>>> import numpy as np
>>> import numpy.linalg as la
>>> np.set_printoptions(precision=3, suppress=True, linewidth=140, sign=" ")
>>> rnd = lambda a: np.round(a, 3) + 0
>>> F = np.load("run6.npy")
>>> F
array([[ 1,  0,  0,  0,  0],
       [ 3,  1,  0,  0,  0],
       [ 2,  2,  1,  0,  0],
       [ 0,  1,  3,  1,  0],
       [ 1,  0,  2,  1,  1]])
>>> # triangular, det is the product of the diagonal
>>> rnd(la.norm(F[2], 1)), rnd(la.norm(F[2], np.inf))
(np.float64(5.0), np.float64(2.0))
>>> la.norm(F, axis=1).argmax()
np.int64(3)
>>> rnd(la.norm(F, axis=0))
array([ 3.873,  2.449,  3.742,  1.414,  1.   ])
>>> rnd(la.norm(F[2] - F[3]))
np.float64(3.162)
>>> X = np.load("m.npy")
>>> X
array([[ 2, -1,  2, -1],
       [-1, -2, -1, -2],
       [ 2, -1,  2, -1],
       [-1, -2, -1, -2]])
>>> # row 2 repeats row 0
>>> left, sigma, VT = la.svd(X)
>>> evecs = VT[:(sigma > 1e-8).sum()]
>>> rng = np.random.default_rng(402)
>>> x0 = X[2] + -3 * X[0] + rng.integers(2) * np.eye(4)[3]
>>> x0
array([-4.,  2., -4.,  3.])
>>> rnd(la.norm(x0 - evecs.T @ evecs @ x0))
np.float64(0.707)
>>> rnd(evecs.T @ evecs)
array([[ 0.5,  0. ,  0.5,  0. ],
       [ 0. ,  0.5,  0. ,  0.5],
       [ 0.5,  0. ,  0.5,  0. ],
       [ 0. ,  0.5,  0. ,  0.5]])
>>> [round(float(x), 3) for x in la.svd(X, compute_uv=False)[:3]]
[4.472, 4.472, 0.0]
>>> rnd(la.norm(X, 2) / la.norm(X))
np.float64(0.707)
>>> np.argsort(-la.norm(X, axis=0).round(6), kind="stable")[:3]
array([ 0,  1,  2])
>>> rank = la.matrix_rank(X)
>>> rank
np.int64(2)
>>> N = la.svd(X)[2][rank:].T
>>> rnd(N @ N.T)
array([[ 0.5,  0. , -0.5,  0. ],
       [ 0. ,  0.5,  0. , -0.5],
       [-0.5,  0. ,  0.5,  0. ],
       [ 0. , -0.5,  0. ,  0.5]])
>>> N.shape
(4, 2)
>>> [int(la.matrix_rank(X[:i])) for i in range(1, len(X) + 1)]
[1, 2, 2, 2]
>>> [int(la.matrix_rank(X[:, :j + 1])) for j in range(4)]
[1, 2, 2, 2]
>>> rnd(X @ N)
array([[ 0.,  0.],
       [ 0.,  0.],
       [ 0.,  0.],
       [ 0.,  0.]])
>>> la.matrix_rank(X.T @ X), la.matrix_rank(X @ X.T)
(np.int64(2), np.int64(2))
>>> vals, evecs = la.eigvalsh(X)
Traceback (most recent call last):
  File "<python-input-33>", line 1, in <module>
    vals, evecs = la.eigvalsh(X)
    ^^^^^^^^^^^
ValueError: too many values to unpack (expected 2)
>>> vals, evecs = la.eigh(X)
>>> rnd(np.abs(evecs[:, -1]))
array([ 0.688,  0.162,  0.688,  0.162])
>>> rnd(la.eigvalsh(X + -1 * np.eye(4)))
array([-5.472, -1.   , -1.   ,  3.472])
>>> np.unique(vals.round(6) + 0, return_counts=True)[1]
array([ 1,  2,  1])
>>> rnd(evecs @ np.diag(vals) @ evecs.T)
array([[ 2., -1.,  2., -1.],
       [-1., -2., -1., -2.],
       [ 2., -1.,  2., -1.],
       [-1., -2., -1., -2.]])
>>> rnd(la.eigvalsh(X @ X))
array([  0.,   0.,  20.,  20.])
>>> rnd(evecs.T @ evecs)
array([[ 1.,  0.,  0.,  0.],
       [ 0.,  1.,  0.,  0.],
       [ 0.,  0.,  1.,  0.],
       [ 0.,  0.,  0.,  1.]])
>>> rnd(vals.sum()), np.trace(X)
(np.float64(0.0), np.int64(0))
>>> (vals > 1e-8).sum(), (vals < -1e-8).sum()
(np.int64(1), np.int64(1))
>>> M = np.load("block1.npy")
>>> M
array([[ 1, -1,  1, -1,  1, -1,  1, -1],
       [ 1, -1,  1, -1, -1,  1, -1,  1],
       [ 1,  1,  1,  1,  1,  1,  1,  1],
       [ 1, -1, -1,  1, -1,  1,  1, -1]])
>>> ang = np.radians(30)
>>> R = np.eye(8)
>>> R[3, 3] = R[1, 1] = np.cos(ang)
>>> R[3, 1], R[1, 3] = -np.sin(ang), np.sin(ang)
>>> rnd(R)
array([[ 1.   ,  0.   ,  0.   ,  0.   ,  0.   ,  0.   ,  0.   ,  0.   ],
       [ 0.   ,  0.866,  0.   ,  0.5  ,  0.   ,  0.   ,  0.   ,  0.   ],
       [ 0.   ,  0.   ,  1.   ,  0.   ,  0.   ,  0.   ,  0.   ,  0.   ],
       [ 0.   , -0.5  ,  0.   ,  0.866,  0.   ,  0.   ,  0.   ,  0.   ],
       [ 0.   ,  0.   ,  0.   ,  0.   ,  1.   ,  0.   ,  0.   ,  0.   ],
       [ 0.   ,  0.   ,  0.   ,  0.   ,  0.   ,  1.   ,  0.   ,  0.   ],
       [ 0.   ,  0.   ,  0.   ,  0.   ,  0.   ,  0.   ,  1.   ,  0.   ],
       [ 0.   ,  0.   ,  0.   ,  0.   ,  0.   ,  0.   ,  0.   ,  1.   ]])
>>> A2 = M @ R.T
>>> np.allclose(M @ M.T, A2 @ A2.T)
True
>>> rnd(la.svd(M, compute_uv=False)), rnd(la.svd(A2, compute_uv=False))
(array([ 2.828,  2.828,  2.828,  2.828]), array([ 2.828,  2.828,  2.828,  2.828]))
>>> rnd(np.abs(A2 - M).max(axis=0))
array([ 0.   ,  0.634,  0.   ,  0.634,  0.   ,  0.   ,  0.   ,  0.   ])
>>> rnd(A2)
array([[ 1.   , -1.366,  1.   , -0.366,  1.   , -1.   ,  1.   , -1.   ],
       [ 1.   , -1.366,  1.   , -0.366, -1.   ,  1.   , -1.   ,  1.   ],
       [ 1.   ,  1.366,  1.   ,  0.366,  1.   ,  1.   ,  1.   ,  1.   ],
       [ 1.   , -0.366, -1.   ,  1.366, -1.   ,  1.   ,  1.   , -1.   ]])
>>> P = np.triu(np.array([[2, -1, 1, 0], [2, 0, 2, 1], [-2, 0, 2, -2], [-1, 1, 2, 0]]), 1) + np.eye(4)
>>> A2 = P @ X @ la.inv(P)
>>> la.matrix_rank(A2)
np.int64(2)
>>> np.trace(A2), np.trace(X)
(np.float64(0.0), np.int64(0))
>>> A2 = M + rng.integers(-2, 3, (4, 1)) @ rng.integers(-2, 3, (1, 8))
>>> A2
array([[ 2, -2,  2, -2, -1,  1,  3, -3],
       [ 3, -3,  3, -3, -5,  5,  3, -3],
       [-1,  3, -1,  3,  5, -3, -3,  5],
       [-1,  1, -3,  3,  3, -3, -3,  3]])
>>> rnd(la.svd(A2 - M, compute_uv=False))
array([ 16.125,   0.   ,   0.   ,   0.   ])
>>> la.matrix_rank(A2 - M, tol=1e-8)
np.int64(1)
>>> A2 - M
array([[ 1, -1,  1, -1, -2,  2,  2, -2],
       [ 2, -2,  2, -2, -4,  4,  4, -4],
       [-2,  2, -2,  2,  4, -4, -4,  4],
       [-2,  2, -2,  2,  4, -4, -4,  4]])
>>> f = np.array([0, 0])
>>> np.correlate(M[3], M[0], "full")
array([-1,  2, -1,  0,  1, -2,  1,  0,  1, -2,  1,  0, -1,  2, -1])
>>> np.convolve(M[3], f)
array([ 0,  0,  0,  0,  0,  0,  0,  0,  0])
>>> x0 = np.array([0, -2, 0, -1, 0, -3, -2, 2])
>>> (M @ x0).argmax()
np.int64(1)
>>> M @ np.ones(8)
array([ 0.,  0.,  8.,  0.])
>>> M @ (2 * x0)
array([  4,   8, -12, -12])
>>> x0 @ M
Traceback (most recent call last):
  File "<python-input-71>", line 1, in <module>
    x0 @ M
    ~~~^~~
ValueError: matmul: Input operand 1 has a mismatch in its core dimension 0, with gufunc signature (n?,k),(k,m?)->(n?,m?) (size 4 is different from 8)
>>> la.norm(M @ x0) <= la.norm(M, 2) * la.norm(x0) + 1e-9
np.True_
>>> m1 = np.load("a.npy")
>>> m1
array([[ -8.239, -20.208,  27.789, -15.643,  19.845, -12.03 ,  19.696, -32.039],
       [ -9.426, -24.859, -14.395, -41.428, -23.555, -15.16 , -30.73 , -39.723],
       [ -4.021,  -9.984,  21.066,  -4.839,  16.519,  -6.073,  18.047, -16.367],
       [  3.919,   9.708,  13.592,  20.206,  17.66 ,   5.624,  21.84 ,  16.055],
       [ -5.899, -14.605,   6.808, -18.163,   0.866,  -8.911,  -1.27 , -23.791]])
>>> left, sigma, VT = la.svd(m1)
>>> np.argmax(sigma[:-1] / (sigma[1:] + 1e-6)) + 1
np.int64(2)
>>> A2 = left[:, :2] @ np.diag(sigma[:2]) @ VT[:2]
>>> la.matrix_rank(A2)
np.int64(2)
>>> rnd(la.norm(m1 - A2) / la.norm(m1))
np.float64(0.008)
>>> arr = np.load("dump.npy")
>>> arr
array([[ -9.897,   3.727,  -2.524,  -9.882,   2.514,  -0.021],
       [  6.689,  -2.471,   1.706,   6.751,  -1.788,  -0.071],
       [ -4.535,   1.692,  -1.115,  -4.541,   1.183,  -0.059],
       [ -6.56 ,   2.515,  -1.649,  -6.719,   1.655,  -0.049],
       [  2.719,  -0.892,   0.566,   2.737,  -0.694,  -0.072],
       [  7.265,  -2.798,   1.925,   7.347,  -1.724,  -0.009],
       [  1.441,  -0.544,   0.44 ,   1.461,  -0.459,  -0.072],
       [  8.635,  -3.21 ,   2.137,   8.528,  -2.11 ,  -0.046],
       [ -6.858,   2.557,  -1.669,  -6.959,   1.691,   0.055],
       [-19.072,   7.184,  -4.722, -18.995,   4.68 ,   0.036],
       [-16.951,   6.443,  -4.234, -17.016,   4.217,  -0.02 ],
       [ -1.618,   0.623,  -0.386,  -1.543,   0.428,   0.056],
       [ -3.024,   1.122,  -0.719,  -2.999,   0.712,   0.033],
       [  3.685,  -1.46 ,   0.97 ,   3.799,  -0.924,   0.   ],
       [ -0.12 ,  -0.032,   0.096,  -0.161,  -0.024,   0.029],
       [ -0.271,   0.118,  -0.105,  -0.281,   0.029,  -0.041],
       [-16.049,   6.089,  -4.054, -16.043,   3.995,  -0.042],
       [-11.739,   4.448,  -2.901, -11.824,   2.919,  -0.063],
       [-11.806,   4.394,  -2.92 , -11.732,   3.047,   0.06 ],
       [  0.48 ,  -0.163,   0.16 ,   0.44 ,  -0.045,  -0.026],
       [-10.718,   4.024,  -2.72 , -10.721,   2.64 ,   0.009],
       [ -4.321,   1.591,  -1.063,  -4.307,   1.11 ,  -0.004],
       [-14.745,   5.553,  -3.694, -14.674,   3.685,  -0.007],
       [  8.361,  -3.115,   2.101,   8.229,  -2.228,  -0.059],
       [  7.087,  -2.641,   1.759,   7.105,  -1.74 ,   0.   ],
       [-11.18 ,   4.203,  -2.795, -11.195,   2.77 ,   0.036],
       [ 13.083,  -4.871,   3.395,  13.187,  -3.335,   0.062],
       [-12.049,   4.581,  -2.983, -12.146,   3.079,  -0.028],
       [ -4.498,   1.785,  -1.048,  -4.49 ,   1.028,   0.03 ],
       [  0.64 ,  -0.262,   0.172,   0.657,  -0.14 ,  -0.052],
       [ -7.433,   2.889,  -1.846,  -7.538,   1.904,  -0.046],
       [ -0.064,   0.003,  -0.013,  -0.116,   0.084,   0.   ],
       [  1.893,  -0.761,   0.475,   1.969,  -0.451,  -0.013],
       [ 13.009,  -4.849,   3.237,  13.045,  -3.214,   0.042]])
>>> A2 = np.c_[arr[:, :2] @ np.array([[2, -5], [4, -4]]), np.array([1, 1, 2, 1, 2, 1, 0, 2, 2, 2, 0, 0, 2, 0, 2, 2, 1, 2, 2, 1, 2, 2, 0, 0, 1, 2, 1, 0, 1, 0, 0, 1, 1, 0])]
>>> rnd(A2)
array([[ -4.886,  34.577,   1.   ],
       [  3.494, -23.561,   1.   ],
       [ -2.302,  15.907,   2.   ],
       [ -3.06 ,  22.74 ,   1.   ],
       [  1.87 , -10.027,   2.   ],
       [  3.338, -25.133,   1.   ],
       [  0.706,  -5.029,   0.   ],
       [  4.43 , -30.335,   2.   ],
       [ -3.488,  24.062,   2.   ],
       [ -9.408,  66.624,   2.   ],
       [ -8.13 ,  58.983,   0.   ],
       [ -0.744,   5.598,   0.   ],
       [ -1.56 ,  10.632,   2.   ],
       [  1.53 , -12.585,   0.   ],
       [ -0.368,   0.728,   2.   ],
       [ -0.07 ,   0.883,   2.   ],
       [ -7.742,  55.889,   1.   ],
       [ -5.686,  40.903,   2.   ],
       [ -6.036,  41.454,   2.   ],
       [  0.308,  -1.748,   1.   ],
       [ -5.34 ,  37.494,   2.   ],
       [ -2.278,  15.241,   2.   ],
       [ -7.278,  51.513,   0.   ],
       [  4.262, -29.345,   0.   ],
       [  3.61 , -24.871,   1.   ],
       [ -5.548,  39.088,   2.   ],
       [  6.682, -45.931,   1.   ],
       [ -5.774,  41.921,   0.   ],
       [ -1.856,  15.35 ,   1.   ],
       [  0.232,  -2.152,   0.   ],
       [ -3.31 ,  25.609,   0.   ],
       [ -0.116,   0.308,   1.   ],
       [  0.742,  -6.421,   1.   ],
       [  6.622, -45.649,   0.   ]])
>>> rnd(la.lstsq(arr, A2[:, 0])[0])
array([ 2.,  4.,  0.,  0.,  0.,  0.])
>>> la.matrix_rank(A2)
np.int64(3)
>>> rnd(la.norm(A2 - arr @ la.lstsq(arr, A2)[0], axis=0))
array([ 0.   ,  0.   ,  7.018])
>>> left, sigma, VT = la.svd(X)
>>> np.argmax(sigma[:-1] / (sigma[1:] + 1e-6)) + 1
np.int64(2)
>>> A2 = left[:, :2] @ np.diag(sigma[:2]) @ VT[:2]
>>> rnd(la.norm(X - A2, 2)), rnd(sigma[2])
(np.float64(0.0), np.float64(0.0))
>>> la.matrix_rank(A2)
np.int64(2)
>>> la.matrix_rank(X, rtol=0.05)
np.int64(2)
>>> rnd(A2)
array([[ 2., -1.,  2., -1.],
       [-1., -2., -1., -2.],
       [ 2., -1.,  2., -1.],
       [-1., -2., -1., -2.]])
>>> vals, evecs = la.eigh(A2)
>>> x0 = np.array([1, 4, 2, 1])
>>> rnd(la.eigvalsh(A2[1:, 1:]))
array([-4.317,  0.   ,  2.317])
>>> rnd(x0 @ A2 @ x0)
np.float64(-62.0)
>>> (np.sign(evecs[:, -1].round(6)) == np.sign(evecs[0, -1].round(6))).astype(int)
array([ 1,  0,  1,  0])
>>> rnd(np.abs(A2).sum(axis=1).max()), rnd(np.abs(vals).max())
(np.float64(6.0), np.float64(4.472))
>>> rnd(evecs * np.abs(vals) @ evecs.T)
array([[ 2.236,  0.   ,  2.236,  0.   ],
       [ 0.   ,  2.236,  0.   ,  2.236],
       [ 2.236,  0.   ,  2.236,  0.   ],
       [ 0.   ,  2.236,  0.   ,  2.236]])
>>> rnd(evecs * np.maximum(vals, 0) @ evecs.T)
array([[ 2.118, -0.5  ,  2.118, -0.5  ],
       [-0.5  ,  0.118, -0.5  ,  0.118],
       [ 2.118, -0.5  ,  2.118, -0.5  ],
       [-0.5  ,  0.118, -0.5  ,  0.118]])
>>> A = np.load("x.npy")
>>> A
array([[  0,   0,   2,   3,   2,   0],
       [  0,   9,   0,   2,   8,   0],
       [  4,   5,   0,   0,   0,   1],
       [  5,   3,   0,   0,   0,   3],
       [  0,   5,   0,   4,   8,   0],
       [ 11,   3,   0,   0,   0,   9],
       [  0,   0,   4,   0,   0,   0],
       [  6,   7,   0,   0,   0,   2],
       [  0,   1,   0,   2,   2,   0],
       [  7,  11,   0,   0,   2,   1],
       [  0,   0,  10,   0,   0,   3],
       [  1,   0,   8,   0,   0,   4],
       [  0,   0,   2,   1,   0,   0],
       [  0,   3,   0,   5,   8,   0],
       [  0,   3,   0,   3,   5,   0],
       [  0,   7,   0,   1,   5,   0],
       [  0,   0,   2,   3,   2,   0],
       [  0,   0,   6,   1,   0,   0],
       [  0,   0,   4,   0,   0,   0],
       [  5,   3,   0,   0,   0,   3],
       [  6,  13,   0,   0,   5,   0],
       [  0,   0,   2,   1,   0,   0],
       [  1,   0,   8,   0,   0,   4],
       [  1,   0,   8,   0,   0,   4]])
>>> # rows 0 and 16 are equal
>>> P = A @ la.solve(A.T @ A, A.T)
>>> la.matrix_rank(np.eye(24) - P)
np.int64(18)
>>> rnd(P @ A[:, 1])
array([  0.,   9.,   5.,   3.,   5.,   3.,   0.,   7.,   1.,  11.,   0.,   0.,   0.,   3.,   3.,   7.,   0.,   0.,   0.,   3.,  13.,   0.,
         0.,   0.])
>>> rnd(la.eigvalsh(P))
array([ 0.,  0.,  0.,  0.,  0.,  0.,  0.,  0.,  0.,  0.,  0.,  0.,  0.,  0.,  0.,  0.,  0.,  0.,  1.,  1.,  1.,  1.,  1.,  1.])
>>> rnd(np.trace(P))
np.float64(6.0)
>>> A2 = A / la.norm(A, axis=1, keepdims=True)
>>> gram = A2 @ A2.T
>>> rnd(la.norm(A2, axis=1))
array([ 1.,  1.,  1.,  1.,  1.,  1.,  1.,  1.,  1.,  1.,  1.,  1.,  1.,  1.,  1.,  1.,  1.,  1.,  1.,  1.,  1.,  1.,  1.,  1.])
>>> rnd(np.degrees(np.arccos(np.clip(gram[4, 8], -1, 1))))
np.float64(19.375)
>>> f = np.array([-1, -3])
>>> np.cross(A[16, :3], A[17, :3])
array([ 0,  0,  0])
>>> np.array([np.convolve(row, f, "same") for row in A])
array([[  0,   0,  -2,  -9, -11,  -6],
       [  0,  -9, -27,  -2, -14, -24],
       [ -4, -17, -15,   0,   0,  -1],
       [ -5, -18,  -9,   0,   0,  -3],
       [  0,  -5, -15,  -4, -20, -24],
       [-11, -36,  -9,   0,   0,  -9],
       [  0,   0,  -4, -12,   0,   0],
       [ -6, -25, -21,   0,   0,  -2],
       [  0,  -1,  -3,  -2,  -8,  -6],
       [ -7, -32, -33,   0,  -2,  -7],
       [  0,   0, -10, -30,   0,  -3],
       [ -1,  -3,  -8, -24,   0,  -4],
       [  0,   0,  -2,  -7,  -3,   0],
       [  0,  -3,  -9,  -5, -23, -24],
       [  0,  -3,  -9,  -3, -14, -15],
       [  0,  -7, -21,  -1,  -8, -15],
       [  0,   0,  -2,  -9, -11,  -6],
       [  0,   0,  -6, -19,  -3,   0],
       [  0,   0,  -4, -12,   0,   0],
       [ -5, -18,  -9,   0,   0,  -3],
       [ -6, -31, -39,   0,  -5, -15],
       [  0,   0,  -2,  -7,  -3,   0],
       [ -1,  -3,  -8, -24,   0,  -4],
       [ -1,  -3,  -8, -24,   0,  -4]])
